>>> import numpy as np
>>> np.set_printoptions(suppress=True, linewidth=200)
>>> rd = lambda a: np.round(a, 1) + 0
>>> q, _ = np.linalg.qr(np.array([[0.7, 0.1, -0.9, 0.3, -0.2],
...     [0.6, -0.8, 0.7, 0.4, -0.9],
...     [0.0, -0.7, 1.2, -0.4, 2.8],
...     [-1.1, 0.8, -0.7, 1.4, -1.0],
...     [0.1, -0.9, -0.3, 1.3, -0.2]]))
>>> evecs, _ = np.linalg.qr(np.array([[1.1, -0.1, 2.3, -0.1, -1.1],
...     [1.3, 0.7, 0.0, -1.2, -0.1],
...     [1.0, 1.4, -0.1, 0.9, -1.2],
...     [0.4, -0.9, 0.6, 0.6, 0.1],
...     [-0.9, 0.7, 0.0, 2.7, -0.7]]))
>>> sv = 5 * 0.5 ** np.arange(5)
>>> A = q[:, :5] * sv @ evecs[:5]
>>> rd(A)
array([[ 0.4, -1.2,  2.2, -0.5,  0.7],
       [ 1.6, -0.4,  1.5,  0. , -0.5],
       [ 1.1,  0.5, -0.5, -0.1, -0.6],
       [-2. ,  0.3, -3.1,  0.9, -0.3],
       [ 0.7, -0.3, -0.1, -0.7, -1.6]])
>>> rd(np.linalg.eigvals(A))
array([ 2.2+0.j , -2.4+0.j ,  0. +0.7j,  0. -0.7j, -1.1+0.j ])
>>> rd(np.einsum("ij,ji->", A, A))
np.float64(10.8)
>>> f, v = A[2], A[1]
>>> rd(f @ f)
np.float64(2.2)
>>> print(rd(f @ v))
1.1
>>> pr = (f @ v) / (f @ f) * f
>>> rd(np.linalg.norm(f + v) ** 2 + np.linalg.norm(f - v) ** 2)
np.float64(14.8)
>>> rd(np.outer(f, v))
array([[ 1.8, -0.4,  1.7,  0. , -0.5],
       [ 0.8, -0.2,  0.8,  0. , -0.2],
       [-0.9,  0.2, -0.8,  0. ,  0.2],
       [-0.1,  0. , -0.1,  0. ,  0. ],
       [-1. ,  0.2, -0.9,  0. ,  0.3]])
>>> np.linalg.matrix_rank(np.outer(f, v))
np.int64(1)
>>> th = np.radians(36)
>>> r_ = np.eye(5)
>>> r_[2, 2] = r_[4, 4] = np.cos(th)
>>> r_[2, 4], r_[4, 2] = -np.sin(th), np.sin(th)
>>> rd(r_)
array([[ 1. ,  0. ,  0. ,  0. ,  0. ],
       [ 0. ,  1. ,  0. ,  0. ,  0. ],
       [ 0. ,  0. ,  0.8,  0. , -0.6],
       [ 0. ,  0. ,  0. ,  1. ,  0. ],
       [ 0. ,  0. ,  0.6,  0. ,  0.8]])
>>> M2 = A @ r_.T
>>> np.allclose(A @ A.T, M2 @ M2.T)
True
>>> rd(M2)
array([[ 0.4, -1.2,  1.4, -0.5,  1.9],
       [ 1.6, -0.4,  1.5,  0. ,  0.5],
       [ 1.1,  0.5, -0.1, -0.1, -0.8],
       [-2. ,  0.3, -2.3,  0.9, -2.1],
       [ 0.7, -0.3,  0.9, -0.7, -1.4]])
>>> M2 = np.array([[1, 2, -3], [-3, 3, -1], [0, 0, 1], [-3, 2, 2], [-1, 2, 2]])
>>> print(np.vstack([A, M2.T]).shape)
(8, 5)
>>> print(rd(M2.T @ A.T))
[[ 4.8  3.2  0.4 -5.4  5.1]
 [-2.3  1.3  2.5 -1.9 -4. ]
 [ 2.6 -3.9 -5.7  3.9 -6.5]]
>>> mat = np.loadtxt("mat.csv", delimiter=",")
>>> mat
array([[-0.1, -0.5, -0.1, -1. , -0.7,  0.5,  0.8],
       [-1. ,  0.8, -0.7, -1. ,  1. , -1. , -0.7],
       [-1. ,  0.2, -1. ,  0.1,  0.9, -1. , -1. ],
       [-1. ,  0.3,  0.2,  0.6,  0.7, -1. , -0.4],
       [-0.9,  0.2,  1. ,  1. , -0.6, -0.7,  0.9],
       [ 0.9,  0.9, -0.7,  0.9,  1. ,  0.3, -1. ],
       [-1. ,  0.5,  0.3,  1. ,  0.9, -1. , -0.9],
       [ 0.6,  0.9,  1. , -0.5,  1. ,  0.8,  1. ],
       [-1. , -0.7, -0.1,  1. , -0.7, -1. , -0.8],
       [-1. , -0.5,  0.5,  1. , -0.7, -1. , -0.5],
       [ 1. ,  0.9, -0.3,  1. ,  1. ,  0.8, -1. ],
       [-1. ,  0.9, -1. , -1. ,  1. , -1. , -1. ],
       [ 1. , -0.5, -1. ,  0. , -0.6,  0.7, -1. ],
       [-1. , -0.3,  1. ,  1. , -0.8, -1. ,  1. ],
       [ 1. , -0.6, -0.6, -0.7, -1. ,  1. ,  0.5],
       [-0.5,  0.9,  0.5,  1. ,  1. , -0.9, -0.9],
       [-1. ,  0.5,  0.7,  0.7,  0.9, -1. , -0.2],
       [ 0.9,  0.9, -0.9, -0.1,  1. ,  0.4, -1. ]])
>>> M2 = np.c_[mat[:, :3] @ np.array([[8, -8, 6], [5, 2, -5], [-9, 9, -6]]), np.array([3, 0, 0, 1, 3, 1, -1, -1, -3, -1, -1, 0, -2, -1, -1, 3, -2, 0])]
>>> rd(M2)
array([[ -2.4,  -1.1,   2.5,   3. ],
       [  2.3,   3.3,  -5.8,   0. ],
       [  2. ,  -0.6,  -1. ,   0. ],
       [ -8.3,  10.4,  -8.7,   1. ],
       [-15.2,  16.6, -12.4,   3. ],
       [ 18. , -11.7,   5.1,   1. ],
       [ -8.2,  11.7, -10.3,  -1. ],
       [  0.3,   6. ,  -6.9,  -1. ],
       [-10.6,   5.7,  -1.9,  -3. ],
       [-15. ,  11.5,  -6.5,  -1. ],
       [ 15.2,  -8.9,   3.3,  -1. ],
       [  5.5,   0.8,  -4.5,   0. ],
       [ 14.5, -18. ,  14.5,  -2. ],
       [-18.5,  16.4, -10.5,  -1. ],
       [ 10.4, -14.6,  12.6,  -1. ],
       [ -4. ,  10.3, -10.5,   3. ],
       [-11.8,  15.3, -12.7,  -2. ],
       [ 19.8, -13.5,   6.3,   0. ]])
>>> rd(np.linalg.norm(np.linalg.qr(mat)[0].T @ M2, axis=0) ** 2 / ((M2 ** 2).sum(axis=0) + 1e-12))
array([1. , 1. , 1. , 0.3])
>>> rd(np.linalg.norm(M2 - mat @ np.linalg.lstsq(mat, M2)[0], axis=0))
array([0. , 0. , 0. , 6.2])
>>> th = np.radians(45)
>>> r_ = np.eye(7)
>>> r_[3, 3] = r_[0, 0] = np.cos(th)
>>> r_[3, 0], r_[0, 3] = -np.sin(th), np.sin(th)
>>> rd(r_)
array([[ 0.7,  0. ,  0. ,  0.7,  0. ,  0. ,  0. ],
       [ 0. ,  1. ,  0. ,  0. ,  0. ,  0. ,  0. ],
       [ 0. ,  0. ,  1. ,  0. ,  0. ,  0. ,  0. ],
       [-0.7,  0. ,  0. ,  0.7,  0. ,  0. ,  0. ],
       [ 0. ,  0. ,  0. ,  0. ,  1. ,  0. ,  0. ],
       [ 0. ,  0. ,  0. ,  0. ,  0. ,  1. ,  0. ],
       [ 0. ,  0. ,  0. ,  0. ,  0. ,  0. ,  1. ]])
>>> M2 = mat @ r_.T
>>> rd(M2)
array([[-0.8, -0.5, -0.1, -0.6, -0.7,  0.5,  0.8],
       [-1.4,  0.8, -0.7,  0. ,  1. , -1. , -0.7],
       [-0.6,  0.2, -1. ,  0.8,  0.9, -1. , -1. ],
       [-0.3,  0.3,  0.2,  1.1,  0.7, -1. , -0.4],
       [ 0.1,  0.2,  1. ,  1.3, -0.6, -0.7,  0.9],
       [ 1.3,  0.9, -0.7,  0. ,  1. ,  0.3, -1. ],
       [ 0. ,  0.5,  0.3,  1.4,  0.9, -1. , -0.9],
       [ 0.1,  0.9,  1. , -0.8,  1. ,  0.8,  1. ],
       [ 0. , -0.7, -0.1,  1.4, -0.7, -1. , -0.8],
       [ 0. , -0.5,  0.5,  1.4, -0.7, -1. , -0.5],
       [ 1.4,  0.9, -0.3,  0. ,  1. ,  0.8, -1. ],
       [-1.4,  0.9, -1. ,  0. ,  1. , -1. , -1. ],
       [ 0.7, -0.5, -1. , -0.7, -0.6,  0.7, -1. ],
       [ 0. , -0.3,  1. ,  1.4, -0.8, -1. ,  1. ],
       [ 0.2, -0.6, -0.6, -1.2, -1. ,  1. ,  0.5],
       [ 0.4,  0.9,  0.5,  1.1,  1. , -0.9, -0.9],
       [-0.2,  0.5,  0.7,  1.2,  0.9, -1. , -0.2],
       [ 0.6,  0.9, -0.9, -0.7,  1. ,  0.4, -1. ]])
>>> rd(np.linalg.svd(mat, compute_uv=False)), rd(np.linalg.svd(M2, compute_uv=False))
(array([5.9, 5.1, 3.4, 3.2, 0.9, 0.7, 0.4]), array([5.9, 5.1, 3.4, 3.2, 0.9, 0.7, 0.4]))
>>> print(rd(np.abs(M2 - mat).max(axis=0)))
[1. 0. 0. 1. 0. 0. 0.]
>>> rd(np.linalg.det(r_)), rd(np.trace(r_))
(np.float64(1.0), np.float64(6.4))
>>> rd(np.trace(r_))
np.float64(6.4)
>>> print(rd((r_ - r_.T) / 2))
[[ 0.   0.   0.   0.7  0.   0.   0. ]
 [ 0.   0.   0.   0.   0.   0.   0. ]
 [ 0.   0.   0.   0.   0.   0.   0. ]
 [-0.7  0.   0.   0.   0.   0.   0. ]
 [ 0.   0.   0.   0.   0.   0.   0. ]
 [ 0.   0.   0.   0.   0.   0.   0. ]
 [ 0.   0.   0.   0.   0.   0.   0. ]]
>>> print(rd(np.linalg.det(r_)))
1.0
>>> print(np.allclose(r_ @ r_.T, r_.T @ r_))
True
>>> r_.inv()
Traceback (most recent call last):
  File "<python-input-48>", line 1, in <module>
    r_.inv()
    ^^^^^^
AttributeError: 'numpy.ndarray' object has no attribute 'inv'
>>> cov = np.cov(mat, rowvar=False)
>>> cov.shape
(7, 7)
>>> np.argwhere(np.triu(np.abs(np.corrcoef(mat.T)) > 0.8, 1))
array([[0, 5],
       [1, 4]])
>>> rd(np.corrcoef(mat.T))
array([[ 1. ,  0.1, -0.4, -0.2,  0. ,  1. ,  0. ],
       [ 0.1,  1. , -0.1,  0. ,  0.9,  0. , -0.3],
       [-0.4, -0.1,  1. ,  0.5, -0.2, -0.3,  0.6],
       [-0.2,  0. ,  0.5,  1. ,  0. , -0.3, -0.2],
       [ 0. ,  0.9, -0.2,  0. ,  1. , -0.1, -0.5],
       [ 1. ,  0. , -0.3, -0.3, -0.1,  1. ,  0.2],
       [ 0. , -0.3,  0.6, -0.2, -0.5,  0.2,  1. ]])
>>> rd(cov)
array([[ 0.8,  0.1, -0.2, -0.2,  0. ,  0.7,  0. ],
       [ 0.1,  0.4,  0. ,  0. ,  0.5,  0. , -0.2],
       [-0.2,  0. ,  0.5,  0.3, -0.1, -0.2,  0.4],
       [-0.2,  0. ,  0.3,  0.6,  0. , -0.2, -0.1],
       [ 0. ,  0.5, -0.1,  0. ,  0.7, -0.1, -0.3],
       [ 0.7,  0. , -0.2, -0.2, -0.1,  0.7,  0.1],
       [ 0. , -0.2,  0.4, -0.1, -0.3,  0.1,  0.6]])
>>> print(rd(np.polyfit(mat[:, 5], mat[:, 1], 1)))
[0.  0.3]
>>> rd(mat.std(axis=0))
array([0.9, 0.6, 0.7, 0.8, 0.8, 0.8, 0.8])
>>> rd(np.linalg.eigvalsh(cov)[::-1])
array([1.7, 1.4, 0.7, 0.6, 0. , 0. , 0. ])
>>> np.argsort(-mat.std(axis=0).round(6), kind="stable")
array([0, 4, 5, 3, 6, 2, 1])
>>> X = np.load("case16.npy")
>>> X
array([[  7,   4,   9,   4,   8,   7,   3],
       [  9,  13,  10,   9,  15,   7,  12],
       [ 12,  20,  19,  18,  20,  14,  19],
       [ 15,  26,  28,  19,  28,  17,  25],
       [ 20,  32,  36,  26,  35,  25,  30],
       [ 24,  39,  36,  31,  35,  26,  39],
       [ 30,  42,  41,  33,  42,  27,  40],
       [ 31,  49,  47,  38,  51,  31,  47],
       [ 32,  51,  48,  42,  58,  31,  50],
       [ 36,  57,  51,  42,  61,  37,  52],
       [ 36,  66,  53,  45,  65,  45,  61],
       [ 41,  70,  62,  49,  69,  48,  64],
       [ 46,  75,  65,  50,  71,  54,  64],
       [ 55,  78,  71,  52,  75,  62,  72],
       [ 56,  85,  77,  61,  80,  69,  78],
       [ 63,  87,  84,  65,  85,  72,  87],
       [ 65,  89,  84,  71,  90,  77,  90],
       [ 67,  91,  84,  75,  95,  77,  91],
       [ 68,  98,  92,  83,  97,  85,  99],
       [ 69, 104,  92,  86,  99,  87, 105],
       [ 71, 109,  93,  88, 102,  87, 105],
       [ 78, 111, 101,  94, 103,  96, 111],
       [ 84, 112, 105, 101, 107, 102, 119],
       [ 91, 115, 108, 107, 109, 110, 123],
       [ 91, 123, 110, 107, 114, 110, 126],
       [ 93, 127, 119, 107, 120, 112, 126],
       [ 93, 130, 123, 114, 128, 121, 132],
       [ 93, 135, 129, 121, 129, 123, 134],
       [ 99, 142, 129, 123, 136, 125, 142],
       [106, 144, 129, 127, 136, 132, 148],
       [109, 151, 131, 131, 137, 137, 154],
       [116, 157, 140, 131, 141, 141, 156],
       [121, 159, 149, 137, 142, 149, 163]])
>>> f = np.array([3, -1])
>>> np.polyval(f, X[32])
array([362, 476, 446, 410, 425, 446, 488])
>>> np.convolve(X[32], f)
array([ 363,  356,  288,  262,  289,  305,  340, -163])
>>> print(np.cross(X[32, :3], X[12, :3]))
[ -840 -1011  1761]
>>> Xc = X - X.mean(axis=0)
>>> Uu, sv, vt = np.linalg.svd(Xc, full_matrices=False)
>>> np.searchsorted(np.cumsum(sv ** 2) / (sv ** 2).sum(), 0.9) + 1
np.int64(1)
>>> np.linalg.matrix_rank(Xc)
np.int64(7)
>>> print(rd(sv))
[615.2  32.2  19.8  15.3  12.2  11.1   7.1]
